% ipython --no-banner

In [1]: import numpy as np

In [2]: np.set_printoptions(precision=2, suppress=True, linewidth=160, legacy="1.25")

In [3]: K = np.load("out16.npy")

In [4]: K
Out[4]: 
array([[ -1.35,  -2.36,   7.56,  -3.12,  -5.03,  -2.18,   4.32,  -3.37,  -0.08,   8.84,   2.07,   8.01],
       [-10.06,   0.75,  -2.56,  -0.45,   6.23,   1.56,   1.58,  -2.38,  -0.78,  -7.91,  -1.2 ,  -9.49],
       [  3.27,  -3.44,   0.86,   5.73,   3.67,   2.26,  -4.13,   3.66,  -8.65,  11.93,   5.33,  -2.3 ],
       [ -6.1 ,   5.47,   1.64,  -1.59,  -9.45,   4.44,  -1.34,  -2.7 ,   2.73,  -3.07,   2.57,  -4.64],
       [ 15.22,  -2.23,  -3.09,  -2.16,   3.47,   8.16,   5.43,   2.12,  -5.64,   9.62,  -4.87,  -0.91],
       [ -3.5 ,  -3.37,   4.39,   0.36,  13.59,  -9.34,   0.07,   0.47,   3.98,   0.63,  -7.6 ,  -0.09],
       [ -2.49,   5.94,  -0.67,  -3.98,  -5.32,   2.41,  -0.86,  -2.18,  -2.95,  -9.66,  -5.01,  -6.87],
       [ -1.38,   2.46,  -2.29,  -1.88,   3.09,  -5.3 ,  -4.43,  14.6 ,   5.56,  -3.38,   3.03,  -8.04],
       [ -4.92,  -1.11,  -1.06,  -2.45,  -6.54,   2.42,   2.24,  -8.11,   0.18,   2.83,  -0.32,   9.49],
       [ 12.68,  -6.77, -19.42,   7.4 ,  10.4 ,   6.66,  -6.26,  -0.41,  -8.19,   9.37,   5.66,   0.77],
       [ -3.49,  -8.84,  13.76,  -6.15,  -4.42,  -5.72,   7.48,   2.59,   1.65,   0.34,  -8.02,  -1.93],
       [ 14.5 ,   3.28,   4.83,   8.39,  13.98,   5.85,   5.77,  -2.96,   0.27,  -6.75,   7.78,  -6.05],
       [ -1.17,  -7.62,   2.95,  -1.58,  -4.52,   2.53,   1.97,  -3.32,   4.63,  10.99,   3.55,  14.38],
       [-11.9 ,   0.17,   9.68, -12.41,  -8.01,   5.01,  -3.54, -11.36,   8.96,  -9.46,  -3.57,  -0.17],
       [ -4.66,  -0.76, -10.44,   6.06,   1.37,  16.06,   5.16,   1.35,   4.44,  15.04,  -1.06,   2.67],
       [ -3.2 ,  -3.86,  -2.43,  -1.7 ,   6.57,  -1.59,  -5.23,  -2.07,  18.18, -13.54,   1.95,   3.83],
       [ -2.03,  -7.1 , -13.68,  -7.46,  -2.56,  -8.05,  -0.02,  11.69,  -6.17,   6.64, -12.04,   4.62],
       [ -8.94,   1.13,  -0.91,   2.7 ,  -0.95, -12.1 ,  10.93,  -5.14,   2.64, -10.13,   2.47,  -5.66],
       [-13.64,   5.98,   7.18,   3.72,  -8.63, -12.49,  -8.76,  -2.03,   0.23, -16.65,   4.08,   2.67],
       [  0.8 ,   1.94,  -3.21,   8.7 ,  -0.23,  -6.26, -10.67,   2.66,   3.77,  -3.87,   8.74,   2.48],
       [ -4.03,   5.93,  -3.86,  -3.73,   6.02,   6.66,   1.38,   8.14,   0.68,  -8.76,  -3.44,  -8.45],
       [ -0.02,   3.41,   9.77,   4.2 ,   5.08,  -7.58,   0.36,  -0.11,   2.35,  -8.41,  11.37,  -7.08],
       [ -0.75,  -2.54,   1.98,   0.02,   4.78,   0.7 ,   7.66,   2.27,  -3.7 ,  -3.18,  -0.91,  -7.48],
       [ -8.31,  10.42,  10.72,  15.73,   1.73, -14.67, -14.73,  -2.45,   1.58,  -4.14,   1.76,   4.09],
       [ -0.62,  -5.33,  -7.73,   5.21,  11.72,  -1.36,   1.85,  -3.84,   3.96,  -2.4 ,   1.64,   1.94],
       [  4.68,   7.25,  -4.4 ,  -3.09,  -5.05,   3.55,  -5.07,   4.61,  -5.48,   1.53,   9.12,   3.02],
       [  3.08,  -3.3 ,   2.47,   5.08,   2.35,   2.01,  -0.42, -14.13,   6.59,  -2.28,   4.56,  -1.39],
       [  4.3 ,  -8.6 ,   4.39,  -2.6 ,   3.16,  -9.13,  -0.85,   0.4 , -12.75,   7.  ,  -4.49,   3.64],
       [ -2.78,  -4.37,  10.67,   3.95,  12.  ,  -7.79,   2.47,   7.27, -14.27,   0.74,  -6.54,   3.48],
       [ -3.31,  -7.57,  -3.13,  14.26,   3.01,  -9.6 ,  -7.59,   4.56,  -3.23,   0.22,  -1.48,  12.36],
       [  0.53,  -3.53,  -0.79,  10.06,  -2.94,  -0.98,  11.33,  -5.43,   1.67,  -4.22,   1.44,  -4.73],
       [  8.22,  -9.66,   9.5 ,  -1.24,  13.26, -11.8 ,   1.13,  -6.04,   0.86,  -4.4 ,  -8.52,  -2.19],
       [  8.86,   6.99,  -0.52,  -0.4 ,  -2.07,   6.6 ,   0.4 , -12.17,  -2.36,   1.95,  -1.33,  -8.48],
       [ -0.54,  -4.89,   6.68, -10.84,  -3.35,  -6.65,  -1.11,   1.96,  -5.94,  -3.16,  -3.73,  -5.61],
       [  3.44,  -8.3 ,   0.19,  -3.46,  -4.02, -13.42,   4.68,  -4.26,  -1.92,   9.93,  -4.91,   7.28]])

In [5]: gram = np.cov(K, rowvar=False)

In [6]: gram.shape
Out[6]: (12, 12)

In [7]: np.median(K, axis=0)
Out[7]: array([-1.35, -2.36,  0.19, -0.45,  1.73, -1.36,  0.36, -2.03,  0.27, -2.4 , -0.32, -0.17])

In [8]: np.argwhere(np.triu(np.abs(np.corrcoef(K.T)) > 0.8, 1))
Out[8]: array([], shape=(0, 2), dtype=int64)

In [9]: np.polyfit(K[:, 1], K[:, 3], 1)
Out[9]: array([0.18, 1.12])

In [10]: Xs = (K - K.mean(axis=0)) / K.std(axis=0)

In [11]: np.argwhere(np.abs(Xs) > 2)
Out[11]: 
array([[ 4,  0],
       [ 7,  7],
       [ 9,  2],
       [11,  0],
       [12, 11],
       [13,  3],
       [14,  5],
       [14,  9],
       [15,  8],
       [16,  2],
       [16,  7],
       [16, 10],
       [18,  9],
       [21, 10],
       [23,  1],
       [23,  3],
       [23,  6],
       [26,  7],
       [27,  8],
       [28,  8],
       [29,  3],
       [29, 11]])

In [12]: beta = np.linalg.lstsq(np.delete(Xs, 7, axis=1), Xs[:, 7])[0]

In [13]: np.abs(beta).argmax()
Out[13]: 4

In [14]: beta
Out[14]: array([-0.33,  0.16, -0.33, -0.31,  0.39, -0.32, -0.14, -0.29,  0.33,  0.1 , -0.14])

In [15]: x0 = np.array([2, 1, -2, -1, 1, 0, 2, -2, 2, 0, 1, -1])

In [16]: target = K @ x0

In [17]: np.round(np.linalg.pinv(K) @ K, 2) + 0
Out[17]: 
array([[1., 0., 0., 0., 0., 0., 0., 0., 0., 0., 0., 0.],
       [0., 1., 0., 0., 0., 0., 0., 0., 0., 0., 0., 0.],
       [0., 0., 1., 0., 0., 0., 0., 0., 0., 0., 0., 0.],
       [0., 0., 0., 1., 0., 0., 0., 0., 0., 0., 0., 0.],
       [0., 0., 0., 0., 1., 0., 0., 0., 0., 0., 0., 0.],
       [0., 0., 0., 0., 0., 1., 0., 0., 0., 0., 0., 0.],
       [0., 0., 0., 0., 0., 0., 1., 0., 0., 0., 0., 0.],
       [0., 0., 0., 0., 0., 0., 0., 1., 0., 0., 0., 0.],
       [0., 0., 0., 0., 0., 0., 0., 0., 1., 0., 0., 0.],
       [0., 0., 0., 0., 0., 0., 0., 0., 0., 1., 0., 0.],
       [0., 0., 0., 0., 0., 0., 0., 0., 0., 0., 1., 0.],
       [0., 0., 0., 0., 0., 0., 0., 0., 0., 0., 0., 1.]])

In [18]: np.round(np.linalg.lstsq(K, target)[0], 2) + 0
Out[18]: array([ 2.,  1., -2., -1.,  1.,  0.,  2., -2.,  2.,  0.,  1., -1.])

In [19]: np.round(np.linalg.solve(K.T @ K, K.T @ target), 2) + 0
Out[19]: array([ 2.,  1., -2., -1.,  1.,  0.,  2., -2.,  2.,  0.,  1., -1.])

In [20]: rng = np.random.default_rng(585079)

In [21]: target = target + 0.3 * rng.normal(size=35)

In [22]: target
Out[22]: 
array([-13.28,   7.01, -25.62,  -2.55,  31.68,  -6.38,  -0.28,  -6.25,  -1.88,  37.11, -34.86,  60.2 , -10.41,  -7.86,  18.88,  30.54, -31.6 ,  26.75, -60.05,
       -11.68,   8.62,   8.74,   6.83, -64.74,  34.27,  -0.85,  41.59, -38.55, -71.21, -64.24,  29.32,  12.34,  51.5 , -27.89,  -0.5 ])

In [23]: beta, *_ = np.linalg.lstsq(K, target)

In [24]: beta.round()
Out[24]: array([ 2.,  1., -2., -1.,  1.,  0.,  2., -2.,  2.,  0.,  1., -1.])

In [25]: np.round(K.T @ (target - K @ beta), 2) + 0
Out[25]: array([0., 0., 0., 0., 0., 0., 0., 0., 0., 0., 0., 0.])

In [26]: theta = np.radians(72)

In [27]: r_ = np.eye(12)

In [28]: r_[7, 7] = r_[6, 6] = np.cos(theta)

In [29]: r_[7, 6], r_[6, 7] = -np.sin(theta), np.sin(theta)

In [30]: r_
Out[30]: 
array([[ 1.  ,  0.  ,  0.  ,  0.  ,  0.  ,  0.  ,  0.  ,  0.  ,  0.  ,  0.  ,  0.  ,  0.  ],
       [ 0.  ,  1.  ,  0.  ,  0.  ,  0.  ,  0.  ,  0.  ,  0.  ,  0.  ,  0.  ,  0.  ,  0.  ],
       [ 0.  ,  0.  ,  1.  ,  0.  ,  0.  ,  0.  ,  0.  ,  0.  ,  0.  ,  0.  ,  0.  ,  0.  ],
       [ 0.  ,  0.  ,  0.  ,  1.  ,  0.  ,  0.  ,  0.  ,  0.  ,  0.  ,  0.  ,  0.  ,  0.  ],
       [ 0.  ,  0.  ,  0.  ,  0.  ,  1.  ,  0.  ,  0.  ,  0.  ,  0.  ,  0.  ,  0.  ,  0.  ],
       [ 0.  ,  0.  ,  0.  ,  0.  ,  0.  ,  1.  ,  0.  ,  0.  ,  0.  ,  0.  ,  0.  ,  0.  ],
       [ 0.  ,  0.  ,  0.  ,  0.  ,  0.  ,  0.  ,  0.31,  0.95,  0.  ,  0.  ,  0.  ,  0.  ],
       [ 0.  ,  0.  ,  0.  ,  0.  ,  0.  ,  0.  , -0.95,  0.31,  0.  ,  0.  ,  0.  ,  0.  ],
       [ 0.  ,  0.  ,  0.  ,  0.  ,  0.  ,  0.  ,  0.  ,  0.  ,  1.  ,  0.  ,  0.  ,  0.  ],
       [ 0.  ,  0.  ,  0.  ,  0.  ,  0.  ,  0.  ,  0.  ,  0.  ,  0.  ,  1.  ,  0.  ,  0.  ],
       [ 0.  ,  0.  ,  0.  ,  0.  ,  0.  ,  0.  ,  0.  ,  0.  ,  0.  ,  0.  ,  1.  ,  0.  ],
       [ 0.  ,  0.  ,  0.  ,  0.  ,  0.  ,  0.  ,  0.  ,  0.  ,  0.  ,  0.  ,  0.  ,  1.  ]])

In [31]: A2 = K @ r_.T

In [32]: np.allclose(np.linalg.norm(K, axis=1), np.linalg.norm(A2, axis=1))
Out[32]: True

In [33]: x0 = np.array([2, 3, 0, 1, 2, 1, 1, 1, 5, 3, 1, 1])

In [34]: target = r_ @ x0

In [35]: beta, lr = np.zeros(12), 1 / np.linalg.norm(r_, 2) ** 2

In [36]: for i in range(30):
    ...:     beta -= lr * r_.T @ (r_ @ beta - target)
    ...:     if i % 10 == 0: print(i, round(np.linalg.norm(r_ @ beta - target), 2))
    ...: 
0 0.0
10 0.0
20 0.0

In [37]: np.round(np.linalg.cond(r_), 2)
Out[37]: 1.0
